$ python3 -q
>>> import numpy as np
>>> np.set_printoptions(precision=1, suppress=True, linewidth=140)
>>> J = np.loadtxt("test19.csv", delimiter=",")
>>> print(J)
[[ 6.  5.  0.  0.  1.  0.  0. -4. -3.  3.  1.]
 [ 5.  0. -3.  3.  4. -1.  0. -1. -4.  3. -2.]
 [ 0. -3. -6. -4.  0.  0.  5. -1. -3.  0. -2.]
 [ 0.  3. -4. -6.  1.  3.  4. -1.  6.  3.  3.]
 [ 1.  4.  0.  1.  2.  1. -1.  5.  0. -1.  1.]
 [ 0. -1.  0.  3.  1. -4. -2.  6. -4. -3.  4.]
 [ 0.  0.  5.  4. -1. -2.  4.  0. -4.  0. -3.]
 [-4. -1. -1. -1.  5.  6.  0.  6.  3.  1.  1.]
 [-3. -4. -3.  6.  0. -4. -4.  3.  0.  5. -3.]
 [ 3.  3.  0.  3. -1. -3.  0.  1.  5. -6.  2.]
 [ 1. -2. -2.  3.  1.  4. -3.  1. -3.  2. -2.]]
>>> print(np.all(np.linalg.eigvalsh(J) > 0))
False
>>> A2 = np.linalg.inv(J)
>>> print(A2.round(1) + 0)
[[-0.9  0.6 -0.4  0.5  0.3  0.1  0.  -0.6 -0.3 -0.3  0.3]
 [ 0.6 -0.4  0.3 -0.3  0.  -0.1  0.   0.3  0.2  0.2 -0.2]
 [-0.4  0.3 -0.3  0.2  0.1  0.   0.1 -0.3 -0.2 -0.2  0. ]
 [ 0.5 -0.3  0.2 -0.2 -0.2  0.   0.1  0.3  0.2  0.2  0. ]
 [ 0.3  0.   0.1 -0.2 -0.1 -0.1 -0.1  0.3  0.1  0.1 -0.2]
 [ 0.1 -0.1  0.   0.  -0.1  0.   0.   0.1  0.   0.   0.1]
 [ 0.   0.   0.1  0.1 -0.1  0.   0.1  0.   0.   0.1  0. ]
 [-0.6  0.3 -0.3  0.3  0.3  0.1  0.  -0.4 -0.2 -0.2  0.2]
 [-0.3  0.2 -0.2  0.2  0.1  0.   0.  -0.2 -0.1  0.   0. ]
 [-0.3  0.2 -0.2  0.2  0.1  0.   0.1 -0.2  0.  -0.2  0.1]
 [ 0.3 -0.2  0.   0.  -0.2  0.1  0.   0.2  0.   0.1  0. ]]
>>> print((np.abs(A2) > 1e-9).astype(int))
[[1 1 1 1 1 1 1 1 1 1 1]
 [1 1 1 1 1 1 1 1 1 1 1]
 [1 1 1 1 1 1 1 1 1 1 1]
 [1 1 1 1 1 1 1 1 1 1 1]
 [1 1 1 1 1 1 1 1 1 1 1]
 [1 1 1 1 1 1 1 1 1 1 1]
 [1 1 1 1 1 1 1 1 1 1 1]
 [1 1 1 1 1 1 1 1 1 1 1]
 [1 1 1 1 1 1 1 1 1 1 1]
 [1 1 1 1 1 1 1 1 1 1 1]
 [1 1 1 1 1 1 1 1 1 1 1]]
